>>> import numpy as np
>>> np.set_printoptions(precision=2, suppress=True, linewidth=120, legacy="1.25")
>>> W0 = np.array([[-3, 0, 3, -1], [0, 3, 1, -1], [0, 0, 1, -3], [0, 0, 0, -1]])
>>> ev, V = np.linalg.eig(W0)
>>> np.sort(np.linalg.eigvals(W0.T))
array([-3., -1.,  1.,  3.])
>>> W0 @ V[:, 0] - ev[0] * V[:, 0]
array([0., 0., 0., 0.])
>>> ev
array([-3.,  3.,  1., -1.])
>>> np.prod(ev)
9.0
>>> Uu, sigma, Vh = np.linalg.svd(W0)
>>> np.argmax(sigma[:-1] / (sigma[1:] + 1e-6)) + 1
3
>>> Y = Uu[:, :3] @ np.diag(sigma[:3]) @ Vh[:3]
>>> np.linalg.matrix_rank(Y)
3
>>> round(np.abs(W0 - Y).max(), 2)
0.15
>>> round(np.linalg.norm(W0 - Y, 2), 2), round(sigma[3], 2)
(0.23, 0.23)
>>> round(float(np.linalg.norm(W0 - Y) / np.linalg.norm(W0)), 2)
0.04
>>> np.linalg.matrix_rank(W0, rtol=0.05)
3
>>> K = np.load("layer5.npy")
>>> K
array([[4.02, 8.  , 5.  ],
       [5.  , 4.02, 9.  ],
       [4.  , 8.  , 5.02]])
>>> round(float(np.abs(np.linalg.eigvals(K)).max()), 2)
17.39
>>> np.allclose(K, K.T)
False
>>> np.linalg.determinant(K)
Traceback (most recent call last):
  File "<python-input-20>", line 1, in <module>
    np.linalg.determinant(K)
    ^^^^^^^^^^^^^^^^^^^^^
AttributeError: module 'numpy.linalg' has no attribute 'determinant'
>>> np.round(np.trace(K), 2)
13.06
>>> np.sort(np.abs(np.linalg.eigvals(K)))
array([ 0.02,  4.35, 17.39])
>>> np.linalg.matrix_power(K, 4)
array([[22675.54, 33541.05, 33757.36],
       [23669.62, 35469.75, 35027.21],
       [22675.54, 33541.05, 33757.36]])
>>> O, _ = np.linalg.qr(np.array([[-2.0, -1.0], [0.7, -0.6]]))
>>> A = -1 * O
>>> A
array([[ 0.94, -0.33],
       [-0.33, -0.94]])
>>> blk = np.stack([A, 2 * A, A[::-1]])
>>> np.linalg.norm(blk, axis=(1, 2))
array([1.41, 2.83, 1.41])
>>> (blk @ A.T).shape
(3, 2, 2)
>>> np.linalg.matrix_rank(blk)
array([2, 2, 2])
>>> hat = np.triu(np.array([[-2, -3], [2, 2]]), 1) + np.eye(2)
>>> Y = hat @ A @ np.linalg.inv(hat)
>>> round(float(np.linalg.det(Y)), 2)
-1.0
>>> np.trace(Y), round(float(np.trace(A)), 2)
(0.0, 0.0)
>>> hat @ A - A @ hat
array([[ 0.99,  5.66],
       [ 0.  , -0.99]])
>>> np.linalg.matrix_rank(Y)
2
>>> Y = np.array([[-8, -3], [-3, -6]])
>>> np.einsum("ik,kj->ji", A, Y)
array([[-6.56,  5.47],
       [-0.85,  6.65]])
>>> np.einsum("ij,ij->i", A, A)
array([1., 1.])
>>> Y.T @ A.T
array([[-6.56,  5.47],
       [-0.85,  6.65]])
>>> A @ Y
array([[-6.56, -0.85],
       [ 5.47,  6.65]])
>>> np.linalg.matrix_rank(np.vstack([A, Y.T]))
2
>>> np.linalg.matrix_rank(A @ Y)
2
